$ ipython --no-banner

In [1]: import numpy as np

In [2]: np.set_printoptions(precision=4, suppress=True, linewidth=140)

In [3]: tidy = lambda a: np.round(a, 4) + 0

In [4]: arr = np.array([[25, 0, 20, -5, 10],
   ...:     [0, 0, 0, 0, 0],
   ...:     [20, 0, 16, -4, 8],
   ...:     [-5, 0, -4, 1, -2],
   ...:     [10, 0, 8, -2, 4]])

In [5]: # equal to its transpose

In [6]: Y = np.array([[1, -3], [-3, -5], [-5, -2], [-2, 1], [3, -2]])

In [7]: np.linalg.matrix_rank(arr @ Y)
Out[7]: np.int64(1)

In [8]: np.einsum("ik,kj->ji", arr, Y)
Out[8]: 
array([[ -35,    0,  -28,    7,  -14],
       [-140,    0, -112,   28,  -56]])

In [9]: np.einsum("ij,ij->i", arr, arr)
Out[9]: array([1150,    0,  736,   46,  184])

In [10]: np.vstack([arr, Y.T]).shape
Out[10]: (7, 5)

In [11]: tidy(np.linalg.det(arr.T))
Out[11]: np.float64(0.0)

In [12]: tidy(np.linalg.det(2 * arr)), tidy(np.linalg.det(arr))
Out[12]: (np.float64(0.0), np.float64(0.0))

In [13]: tidy(np.poly(arr))
Out[13]: array([  1., -46.,   0.,   0.,   0.,   0.])

In [14]: tidy(np.linalg.norm(arr))
Out[14]: np.float64(46.0)

In [15]: np.zeros(5, 5)
Traceback (most recent call last):
  Cell In[15], line 1
    np.zeros(5, 5)
TypeError: Cannot interpret '5' as a data type


In [16]: tidy(np.linalg.svd(arr, compute_uv=False))
Out[16]: array([46.,  0.,  0.,  0.,  0.])

In [17]: arr.sum(axis=1)
Out[17]: array([ 50,   0,  40, -10,  20])

In [18]: np.linalg.matrix_rank(arr)
Out[18]: np.int64(1)

In [19]: np.unravel_index(np.abs(arr).argmax(), arr.shape)
Out[19]: (np.int64(0), np.int64(0))

In [20]: arr.mean(axis=0)
Out[20]: array([10.,  0.,  8., -2.,  4.])

In [21]: np.abs(arr).max()
Out[21]: np.int64(25)

In [22]: arr - arr[0]
Out[22]: 
array([[  0,   0,   0,   0,   0],
       [-25,   0, -20,   5, -10],
       [ -5,   0,  -4,   1,  -2],
       [-30,   0, -24,   6, -12],
       [-15,   0, -12,   3,  -6]])

In [23]: data = np.load("a.npy")

In [24]: print(data)
[[-1.3113  6.576  -1.6551]
 [-4.4154 -2.3302  0.4444]
 [-0.4788  5.5975 -0.9046]
 [-5.3648  0.6736  2.7536]
 [-1.713   5.0996  0.2554]
 [-3.706   0.1751  3.0044]
 [-4.3964 -0.0001  2.8734]
 [-4.3727 -1.9551  3.1519]
 [-4.8439 -1.6611  3.1902]
 [-4.2254 -1.3237  2.8565]
 [ 1.0843  5.6199 -1.1946]
 [-4.7919  0.3275  1.7145]
 [-3.1571 -1.0336  3.0831]
 [ 0.6756  3.2344  0.2228]
 [-3.772  -1.9382  2.529 ]
 [-5.0646 -1.6231  3.3143]
 [-4.4176 -1.9943  3.8435]
 [ 1.2889  5.6342 -1.7163]
 [-0.4795  6.1049  0.778 ]
 [ 0.2507  7.3259 -2.9293]
 [-4.7707 -0.6514  0.9468]]

In [25]: Xs = (data - data.mean(axis=0)) / data.std(axis=0)

In [26]: np.argwhere(np.abs(Xs) > 2)
Out[26]: array([[19,  2]])

In [27]: b = np.linalg.lstsq(np.delete(Xs, 2, axis=1), Xs[:, 2])[0]

In [28]: np.abs(b).argmax()
Out[28]: np.int64(1)

In [29]: tidy(1 - np.var(Xs[:, 2] - np.delete(Xs, 2, axis=1) @ b))
Out[29]: np.float64(0.7658)

In [30]: tidy(b)
Out[30]: array([-0.2812, -0.6187])

In [31]: Y = np.c_[data[:, :1] @ np.array([[-3]]), np.array([-6, -8, 9, 8, -7, 9, -1, 4, 1, -6, 0, -2, 2, -3, -9, 8, -9, 2, 7, 0, -7])]

In [32]: tidy(Y)
Out[32]: 
array([[ 3.9339, -6.    ],
       [13.2462, -8.    ],
       [ 1.4364,  9.    ],
       [16.0944,  8.    ],
       [ 5.139 , -7.    ],
       [11.118 ,  9.    ],
       [13.1892, -1.    ],
       [13.1181,  4.    ],
       [14.5317,  1.    ],
       [12.6762, -6.    ],
       [-3.2529,  0.    ],
       [14.3757, -2.    ],
       [ 9.4713,  2.    ],
       [-2.0268, -3.    ],
       [11.316 , -9.    ],
       [15.1938,  8.    ],
       [13.2528, -9.    ],
       [-3.8667,  2.    ],
       [ 1.4385,  7.    ],
       [-0.7521,  0.    ],
       [14.3121, -7.    ]])

In [33]: tidy(np.linalg.norm(np.linalg.qr(data)[0].T @ Y, axis=0) ** 2 / ((Y ** 2).sum(axis=0) + 1e-12))
Out[33]: array([1.    , 0.1578])

In [34]: np.linalg.matrix_rank(np.c_[data, Y])
Out[34]: np.int64(4)

In [35]: tidy(np.linalg.lstsq(data, Y[:, 0])[0])
Out[35]: array([-3.,  0.,  0.])

In [36]: print(np.linalg.matrix_rank(Y))
2

In [37]: tidy(np.linalg.norm(Y - data @ np.linalg.lstsq(data, Y)[0], axis=0))
Out[37]: array([ 0.    , 25.5311])

In [38]: np.unravel_index(np.abs(Y).argmax(), Y.shape)
Out[38]: (np.int64(3), np.int64(0))

In [39]: Y.shape
Out[39]: (21, 2)

In [40]: print(np.linalg.matrix_rank(Y))
2

In [41]: print(tidy(np.linalg.norm(Y)))
56.2313

In [42]: tidy(Y.mean(axis=0))
Out[42]: array([ 8.2831, -0.381 ])

In [43]: np.count_nonzero(Y)
Out[43]: np.int64(40)

In [44]: lab = data[:, 2] > np.median(data[:, 2])

In [45]: f = data[lab].mean(axis=0) - data[~lab].mean(axis=0)

In [46]: print(np.argsort(-np.abs(f).round(6), kind="stable"))
[1 2 0]

In [47]: tidy(f)
Out[47]: array([-2.9992, -4.9352,  3.4271])

In [48]: W0 = np.load("run0.npy")

In [49]: print(W0)
[[ 2 -2  2]
 [-2  2 -1]
 [-3  3 -2]
 [ 3 -3  2]]

In [50]: rank = np.linalg.matrix_rank(W0)

In [51]: rank
Out[51]: np.int64(2)

In [52]: null = np.linalg.svd(W0)[2][rank:].T

In [53]: tidy(W0 @ null)
Out[53]: 
array([[0.],
       [0.],
       [0.],
       [0.]])

In [54]: tidy(null[:, 0] / null[np.abs(null[:, 0]).round(6).argmax(), 0])
Out[54]: array([1., 1., 0.])

In [55]: tidy(null @ null.T)
Out[55]: 
array([[0.5, 0.5, 0. ],
       [0.5, 0.5, 0. ],
       [0. , 0. , 0. ]])

In [56]: [int(np.linalg.matrix_rank(W0[:, :j + 1])) for j in range(3)]
Out[56]: [1, 1, 2]

In [57]: np.unique(W0.round(6), axis=0).shape
Out[57]: (4, 3)

In [58]: np.abs(np.diag(np.linalg.qr(W0)[1])) > 1e-9
Out[58]: array([ True, False,  True])

In [59]: np.linalg.lstsq(W0[:-1].T, W0[-1])[2]
Out[59]: np.int32(2)

In [60]: left, sig, VT = np.linalg.svd(W0)

In [61]: vecs = VT[:(sig > 1e-8).sum()]

In [62]: rng = np.random.default_rng(34694)

In [63]: x = W0[1] + -3 * W0[3] + rng.integers(2) * np.eye(3)[1]

In [64]: x
Out[64]: array([-11.,  12.,  -7.])

In [65]: np.linalg.matrix_rank(np.vstack([W0, x]))
Out[65]: np.int64(3)

In [66]: print(tidy(np.linalg.norm(x - vecs.T @ vecs @ x)))
0.7071

In [67]: print(np.argsort(-np.linalg.norm(W0, axis=0).round(6), kind="stable")[:3])
[0 1 2]

In [68]: [round(float(x), 4) for x in np.linalg.svd(W0, compute_uv=False)[:3]]
Out[68]: [8.0353, 0.6585, 0.0]

In [69]: np.linalg.cond(W0) > 100
Out[69]: np.True_

In [70]: Y = W0 / np.sqrt((W0 ** 2).mean(axis=1, keepdims=True))

In [71]: tidy(W0 - W0.mean(axis=1, keepdims=True))
Out[71]: 
array([[ 1.3333, -2.6667,  1.3333],
       [-1.6667,  2.3333, -0.6667],
       [-2.3333,  3.6667, -1.3333],
       [ 2.3333, -3.6667,  1.3333]])

In [72]: np.linalg.matrix_rank(Y) == np.linalg.matrix_rank(W0)
Out[72]: np.True_

In [73]: E = np.loadtxt("block16.csv", delimiter=",")

In [74]: E
Out[74]: 
array([[0., 0., 0., 0.],
       [0., 0., 0., 1.],
       [0., 0., 0., 0.],
       [0., 1., 0., 0.]])

In [75]: # columns 0 and 2 are equal

In [76]: vals, vecs = np.linalg.eigh(E)

In [77]: tidy(np.linalg.eigvalsh(E @ E))
Out[77]: array([0., 0., 1., 1.])

In [78]: np.unique(vals.round(6) + 0, return_counts=True)[1]
Out[78]: array([1, 2, 1])

In [79]: tidy(np.linalg.eigvalsh(E + 4 * np.eye(4)))
Out[79]: array([3., 4., 4., 5.])

In [80]: np.abs(vecs[:, -1]).round(6).argmax()
Out[80]: np.int64(1)

In [81]: print(tidy(np.abs(vecs[:, -1])))
[0.     0.7071 0.     0.7071]

In [82]: print((vals > 1e-8).sum(), (vals < -1e-8).sum())
1 1

In [83]: tidy(np.linalg.svd(E, compute_uv=False))
Out[83]: array([1., 1., 0., 0.])

In [84]: tidy(vecs @ np.diag(vals) @ vecs.T)
Out[84]: 
array([[0., 0., 0., 0.],
       [0., 0., 0., 1.],
       [0., 0., 0., 0.],
       [0., 1., 0., 0.]])

In [85]: A = np.load("m.npy")

In [86]: A
Out[86]: 
array([[ 2,  1,  2, -1,  2, -2, -1],
       [ 0, -1, -2,  2, -2, -1, -2],
       [ 0, -1, -2,  2, -2, -1, -2]])

In [87]: rank = np.linalg.matrix_rank(A)

In [88]: print(rank)
2

In [89]: null = np.linalg.svd(A)[2][rank:].T

In [90]: print([int(np.linalg.matrix_rank(A[:, :j + 1])) for j in range(7)])
[1, 2, 2, 2, 2, 2, 2]

In [91]: [int(np.linalg.matrix_rank(A[:i])) for i in range(1, len(A) + 1)]
Out[91]: [1, 2, 2]

In [92]: tidy(A @ null)
Out[92]: 
array([[0., 0., 0., 0., 0.],
       [0., 0., 0., 0., 0.],
       [0., 0., 0., 0., 0.]])

In [93]: null.shape
Out[93]: (7, 5)

In [94]: np.linalg.matrix_rank(A.T @ A), np.linalg.matrix_rank(A @ A.T)
Out[94]: (np.int64(2), np.int64(2))

In [95]: [int(np.linalg.matrix_rank(np.delete(A, i, axis=0))) for i in range(3)]
Out[95]: [1, 2, 2]
